>>> import numpy as np
>>> np.set_printoptions(precision=2, suppress=True, linewidth=200, sign=" ")
>>> rd = lambda a: np.round(a, 2) + 0
>>> feats = np.loadtxt("m.csv", delimiter=",")
>>> print(rd(feats))
[[-0.73  3.04 -3.25 -2.16]
 [-4.24 -2.28 -0.31 -1.32]
 [ 2.19 -1.77  0.56 -4.09]
 [ 1.31 -2.72 -3.75  1.36]]
>>> x0 = np.array([1, -3, 9, -1])
>>> target = feats @ x0
>>> print(rd(target))
[-36.95   1.15  16.68 -25.6 ]
>>> print(rd(np.linalg.solve(feats, 4 * target)))
[  4. -12.  36.  -4.]
>>> f, g = feats[3], feats[2]
>>> print(rd(f @ f))
25.0
>>> print(f @ g)
0.0
>>> p = (f @ g) / (f @ f) * f
>>> print((g - p) @ f)
0.0
>>> print(rd(np.linalg.norm(f + g) ** 2 + np.linalg.norm(f - g) ** 2))
100.0
>>> print(rd(g - p))
[ 2.19 -1.77  0.56 -4.09]
>>> M = np.load("dump.npy")
>>> print(M)
[[-0.45  0.31 -1.  ]
 [ 0.32 -0.22  0.98]
 [-0.24  0.16 -0.92]
 [-0.21  0.14 -0.89]
 [-0.37  0.25 -0.99]
 [-0.09  0.06 -0.54]
 [-0.45  0.31 -1.  ]
 [ 0.12 -0.08  0.66]
 [ 0.42 -0.29  1.  ]
 [-0.6   0.43 -1.  ]
 [ 0.45 -0.31  1.  ]
 [ 0.35 -0.24  0.98]
 [-0.03  0.02 -0.2 ]
 [-0.18  0.12 -0.83]
 [ 0.06 -0.04  0.38]
 [-0.26  0.18 -0.95]
 [ 0.03 -0.02  0.2 ]
 [-0.15  0.1  -0.76]
 [-0.42  0.29 -1.  ]
 [ 0.37 -0.25  0.99]
 [ 0.09 -0.06  0.54]
 [-0.56  0.4  -1.  ]
 [ 0.21 -0.14  0.89]
 [ 0.09 -0.06  0.54]
 [-0.15  0.1  -0.76]
 [ 0.18 -0.12  0.83]]
>>> # row 6 repeats row 0
>>> T = np.stack([M, -3 * M, M[::-1]])
>>> print(rd(np.einsum("bij,cij->bc", T, T)))
[[ 21.98 -65.94 -11.49]
 [-65.94 197.82  34.47]
 [-11.49  34.47  21.98]]
>>> print(np.linalg.matrix_rank(T))
[ 3  3  3]
>>> print(np.linalg.matrix_rank(T.reshape(3, -1)))
2
